% ipython --no-banner

In [1]: import numpy as np

In [2]: np.set_printoptions(precision=1, suppress=True, linewidth=120)

In [3]: Q, _ = np.linalg.qr(np.array([[0.0, 1.5], [0.0, -0.8], [-1.9, -0.6]]))

In [4]: arr = Q @ Q.T

In [5]: arr.round(1) + 0
Out[5]: 
array([[ 0.8, -0.4,  0. ],
       [-0.4,  0.2,  0. ],
       [ 0. ,  0. ,  1. ]])

In [6]: feats = np.loadtxt("case0.csv", delimiter=",")

In [7]: feats
Out[7]: 
array([[ 0.,  1., -1., -2.,  1.],
       [ 0., -6.,  9.,  6.,  1.],
       [ 0.,  0.,  3., -7., -2.],
       [ 0.,  0.,  0., -9., -8.],
       [ 0.,  0.,  0.,  0.,  0.]])

In [8]: # triangular: eigenvalues sit on the diagonal

In [9]: U, sig, vt = np.linalg.svd(feats)

In [10]: V = vt[:(sig > 1e-8).sum()]

In [11]: rng = np.random.default_rng(486274)

In [12]: x0 = feats[3] + 4 * feats[2] + rng.integers(2) * np.eye(5)[4]

In [13]: x0
Out[13]: array([  0.,   0.,  12., -37., -16.])

In [14]: np.round(V.T @ V, 1) + 0
Out[14]: 
array([[0., 0., 0., 0., 0.],
       [0., 1., 0., 0., 0.],
       [0., 0., 1., 0., 0.],
       [0., 0., 0., 1., 0.],
       [0., 0., 0., 0., 1.]])

In [15]: np.allclose(V.T @ V @ x0, x0)
Out[15]: True

In [16]: hat = np.triu(np.array([[-9, -8, 6, -6, -8],
    ...:     [4, -8, 6, 2, -7],
    ...:     [0, -8, -6, -6, 1],
    ...:     [0, 1, 8, 7, 0],
    ...:     [-8, 5, -5, 2, -6]]), 1) + np.eye(5)

In [17]: other = hat @ feats @ np.linalg.inv(hat)

In [18]: round(float(np.linalg.det(other)), 1)
Out[18]: 0.0

In [19]: np.linalg.matrix_rank(other)
Out[19]: np.int64(4)

In [20]: np.trace(other), np.trace(feats)
Out[20]: (np.float64(-12.0), np.float64(-12.0))

In [21]: hat @ feats - feats @ hat
Out[21]: 
array([[  0.,  48., -60., -44.,  36.],
       [  0.,   0.,  54.,   6., -79.],
       [  0.,   0.,   0.,  72.,  45.],
       [  0.,   0.,   0.,   0.,   0.],
       [  0.,   0.,   0.,   0.,   0.]])
